$ python -q
>>> import numpy as np
>>> np.set_printoptions(suppress=True, linewidth=120)
>>> E = np.load("a.npy")
>>> E
array([[ 1, -3, -3,  3, -3,  1,  2, -1],
       [-3,  3,  1,  1,  3,  2,  1, -2],
       [ 0,  0, -1,  2,  3, -2, -3,  3],
       [ 2,  2, -2,  1,  1,  0,  1, -3],
       [ 3,  0,  0,  2,  0, -2,  3,  3],
       [ 0, -2, -2,  0,  0,  0,  1,  1],
       [-3, -1, -3,  2,  1,  3, -1,  2],
       [-2, -1, -3, -1, -3,  3,  3, -2],
       [ 0, -2, -2, -1,  1,  0,  1, -3]])
>>> E.sum(axis=1)
array([-3,  6,  2,  2,  9, -2,  0, -6, -6])
>>> np.linalg.matrix_rank(E)
np.int64(8)
>>> E - E[0]
array([[ 0,  0,  0,  0,  0,  0,  0,  0],
       [-4,  6,  4, -2,  6,  1, -1, -1],
       [-1,  3,  2, -1,  6, -3, -5,  4],
       [ 1,  5,  1, -2,  4, -1, -1, -2],
       [ 2,  3,  3, -1,  3, -3,  1,  4],
       [-1,  1,  1, -3,  3, -1, -1,  2],
       [-4,  2,  0, -1,  4,  2, -3,  3],
       [-3,  2,  0, -4,  0,  2,  1, -1],
       [-1,  1,  1, -4,  4, -1, -1, -2]])
>>> np.diff(E, axis=0)
array([[-4,  6,  4, -2,  6,  1, -1, -1],
       [ 3, -3, -2,  1,  0, -4, -4,  5],
       [ 2,  2, -1, -1, -2,  2,  4, -6],
       [ 1, -2,  2,  1, -1, -2,  2,  6],
       [-3, -2, -2, -2,  0,  2, -2, -2],
       [-3,  1, -1,  2,  1,  3, -2,  1],
       [ 1,  0,  0, -3, -4,  0,  4, -4],
       [ 2, -1,  1,  0,  4, -3, -2, -1]])
>>> E.sum(axis=0)
array([ -2,  -4, -15,   9,   3,   5,   8,  -2])
>>> np.count_nonzero(E)
np.int64(60)
>>> np.abs(E).max()
np.int64(3)
>>> Q, r_ = np.linalg.qr(E)
>>> abs(r_[0, 0]), round(float(np.linalg.norm(E[:, 0])), 1)
(np.float64(6.0), 6.0)
>>> np.round(Q @ r_, 1) + 0
array([[ 1., -3., -3.,  3., -3.,  1.,  2., -1.],
       [-3.,  3.,  1.,  1.,  3.,  2.,  1., -2.],
       [ 0.,  0., -1.,  2.,  3., -2., -3.,  3.],
       [ 2.,  2., -2.,  1.,  1.,  0.,  1., -3.],
       [ 3.,  0.,  0.,  2.,  0., -2.,  3.,  3.],
       [ 0., -2., -2.,  0.,  0.,  0.,  1.,  1.],
       [-3., -1., -3.,  2.,  1.,  3., -1.,  2.],
       [-2., -1., -3., -1., -3.,  3.,  3., -2.],
       [ 0., -2., -2., -1.,  1.,  0.,  1., -3.]])
>>> np.allclose(r_.T @ r_, E.T @ E)
True
>>> Q.shape, r_.shape
((9, 8), (8, 8))
>>> np.round(Q.T @ Q, 1) + 0
array([[1., 0., 0., 0., 0., 0., 0., 0.],
       [0., 1., 0., 0., 0., 0., 0., 0.],
       [0., 0., 1., 0., 0., 0., 0., 0.],
       [0., 0., 0., 1., 0., 0., 0., 0.],
       [0., 0., 0., 0., 1., 0., 0., 0.],
       [0., 0., 0., 0., 0., 1., 0., 0.],
       [0., 0., 0., 0., 0., 0., 1., 0.],
       [0., 0., 0., 0., 0., 0., 0., 1.]])
>>> X = np.array([[1, -1, 1, -1],
...     [1, 0, 0, 0],
...     [1, 1, 1, 1],
...     [1, 2, 4, 8],
...     [1, 3, 9, 27]])
>>> Uu, s, VT = np.linalg.svd(X, full_matrices=False)
>>> np.round(VT @ VT.T, 1) + 0
array([[1., 0., 0., 0.],
       [0., 1., 0., 0.],
       [0., 0., 1., 0.],
       [0., 0., 0., 1.]])
>>> np.allclose(Uu * s @ VT, X)
True
>>> np.abs(Uu[:, 0]).round(6).argmax()
np.int64(4)
>>> Uu.shape, s.shape, VT.shape
((5, 4), (4,), (4, 4))
>>> s.round(1)
array([30.1,  2.5,  1.6,  0.9])
>>> np.round(np.abs(VT[0]), 1) + 0
array([0. , 0.1, 0.3, 0.9])
>>> np.round(np.cumsum(s ** 2) / np.sum(s ** 2), 1)
array([1., 1., 1., 1.])
>>> np.round(Uu.T @ Uu, 1) + 0
array([[1., 0., 0., 0.],
       [0., 1., 0., 0.],
       [0., 0., 1., 0.],
       [0., 0., 0., 1.]])
>>> Y = np.c_[X[:, :3] @ np.array([[0, 1, -3], [0, -3, -2], [-2, 0, 2]]), np.array([0, 1, 1, 3, 1])]
>>> Y
array([[ -2,   4,   1,   0],
       [  0,   1,  -3,   1],
       [ -2,  -2,  -3,   1],
       [ -8,  -5,   1,   3],
       [-18,  -8,   9,   1]])
>>> np.linalg.matrix_rank(Y)
np.int64(4)
>>> np.round(np.linalg.norm(Y - X @ np.linalg.lstsq(X, Y)[0], axis=0), 1) + 0
array([0. , 0. , 0. , 1.1])
>>> np.round(np.linalg.norm(np.linalg.qr(X)[0].T @ Y, axis=0) ** 2 / ((Y ** 2).sum(axis=0) + 1e-12), 1)
array([1. , 1. , 1. , 0.9])
>>> np.round(np.linalg.lstsq(X, Y[:, 0])[0], 1) + 0
array([ 0.,  0., -2.,  0.])
>>> np.linalg.matrix_rank(np.c_[X, Y])
np.int64(5)
>>> W0 = np.load("x.npy")
>>> W0
array([[-2,  1, -5,  0, -1,  0,  0,  4, -1],
       [-2, -5, -3,  3, -4,  1,  3, -4, -2],
       [ 4,  2, -5,  5, -4, -4,  1, -2, -5],
       [-1, -5,  1,  5,  5,  4, -5, -5, -4],
       [ 4, -2,  0,  4, -4, -5, -2, -4,  1],
       [ 5,  3, -2,  3,  2, -4,  2,  5, -3],
       [-2, -5,  3,  4,  1, -4,  0,  5, -5],
       [ 1, -2, -5, -1,  0, -2, -4, -5, -1],
       [ 2,  5,  2,  4,  1, -4,  2,  1, -5]])
>>> round(np.linalg.norm(W0, 2), 1)
np.float64(17.0)
>>> np.round(np.linalg.norm(W0, 1), 1), round(np.linalg.norm(W0, np.inf), 1)
(np.float64(35.0), np.float64(35.0))
>>> round(float(np.linalg.norm(W0, "nuc")), 1)
78.2
>>> np.round(np.linalg.norm(W0, axis=1), 1)
array([ 6.9,  9.6, 11.5, 12.6,  9.9, 10.2, 11. ,  8.8,  9.8])
>>> W0[2] @ W0[0]
np.int64(20)
>>> round(float(np.linalg.norm(W0) ** 2 / np.linalg.norm(W0, 2) ** 2), 1)
3.2
>>> x = np.array([-8, 5, 0, 1, 6, -8, -3, 4, 2])
>>> np.sign((W0 @ x).round(6))
array([ 1, -1, -1, -1, -1,  1,  1, -1,  1])
>>> (W0 @ x).argmax()
np.int64(6)
>>> (W0 * x).sum(axis=1)
array([ 29, -67, -30, -27, -30,  30,  43, -13,  39])
>>> np.linalg.norm(W0 @ x) <= np.linalg.norm(W0, 2) * np.linalg.norm(x) + 1e-9
np.True_
>>> W0 @ x
array([ 29, -67, -30, -27, -30,  30,  43, -13,  39])
>>> data = np.load("case9.npy")
>>> data
array([[-4, -8,  8, -7,  6,  6],
       [ 1, -8, -7,  1, -3, -7],
       [-4,  8, -9,  6,  3,  1],
       [-7, -1, -8,  3, -2,  0],
       [ 6,  4, -8, -4,  2, -3],
       [-5,  6,  1, -8, -7,  1]])
>>> t3 = np.stack([data, 3 * data, data[::-1]])
>>> t3.sum(axis=0)
array([[-21, -26,  33, -36,  17,  25],
       [ 10, -28, -36,   0, -10, -31],
       [-23,  31, -44,  27,  10,   4],
       [-32,   4, -41,  18,  -5,   1],
       [ 25,   8, -39, -15,   5, -19],
       [-24,  16,  12, -39, -22,  10]])
>>> np.linalg.matrix_rank(t3)
array([6, 6, 6])
>>> np.einsum("bij,cij->bc", t3, t3)
array([[1093, 3279,  290],
       [3279, 9837,  870],
       [ 290,  870, 1093]])
>>> np.round(np.linalg.norm(t3, axis=(1, 2)), 1)
array([33.1, 99.2, 33.1])
>>> m1 = np.load("block14.npy")
>>> m1
array([[0., 1., 1., 1., 1.],
       [1., 0., 1., 1., 1.],
       [1., 1., 0., 1., 1.],
       [1., 1., 1., 0., 1.],
       [1., 1., 1., 1., 0.]])
>>> x = np.array([0, 0, 2, 0, 0])
>>> a = np.maximum(m1 @ x, 0)
>>> np.round(np.tanh(m1 @ x), 1)
array([1., 1., 0., 1., 1.])
>>> np.flatnonzero(a > 1e-9)
array([0, 1, 3, 4])
>>> np.maximum(m1 @ (3 * x), 0)
array([6., 6., 0., 6., 6.])
